>>> import numpy as np
>>> np.set_printoptions(precision=3, suppress=True, linewidth=160, sign=" ")
>>> def rd(a):
...     return np.round(a, 3) + 0
... 
>>> A = np.loadtxt("mat.csv", delimiter=",")
>>> A
array([[ 3.,  0.,  0.,  0.,  0.],
       [ 0.,  5.,  0.,  0.,  0.],
       [ 0.,  0.,  0.,  0.,  0.],
       [ 0.,  0.,  0.,  4.,  0.],
       [ 0.,  0.,  0.,  0.,  4.]])
>>> def softmax(z):
...     e = np.exp(z - z.max(axis=-1, keepdims=True))
...     return e / e.sum(axis=-1, keepdims=True)
... 
>>> rd(softmax(A[0]))
array([ 0.834,  0.042,  0.042,  0.042,  0.042])
>>> rd(softmax(A).sum(axis=1))
array([ 1.,  1.,  1.,  1.,  1.])
>>> scores = A @ A.T / np.sqrt(5)
>>> rd(softmax(scores)[0] @ A)
array([ 2.8  ,  0.083,  0.   ,  0.067,  0.067])
>>> print(softmax(scores).round(6).argmax(axis=1))
[ 0  1  0  3  4]
>>> mat = np.load("block5.npy")
>>> mat
array([[-2,  0, -2,  2],
       [ 0, -2,  0, -2],
       [-2,  0, -2,  0],
       [ 2, -2,  0, -2]])
>>> rng = np.random.default_rng(682068)
>>> z = rng.permutation(4)
>>> z
array([ 3,  0,  1,  2])
>>> other = mat[z][:, z]
>>> np.trace(other)
np.int64(-8)
>>> rd(np.linalg.det(other)), rd(np.linalg.det(mat[z]))
(np.float64(-16.0), np.float64(16.0))
>>> print(rd(np.sort(np.abs(np.linalg.eigvals(other)))))
[ 0.764  1.236  3.236  5.236]
>>> f, r1 = mat[3], mat[1]
>>> f @ r1
np.int64(8)
>>> p = (f @ r1) / (f @ f) * f
>>> np.outer(f, r1)
array([[ 0, -4,  0, -4],
       [ 0,  4,  0,  4],
       [ 0,  0,  0,  0],
       [ 0,  4,  0,  4]])
>>> rd(np.linalg.norm(f + r1) ** 2 + np.linalg.norm(f - r1) ** 2)
np.float64(40.0)
>>> rd(p)
array([ 1.333, -1.333,  0.   , -1.333])
>>> rd((r1 - p) @ f)
np.float64(0.0)
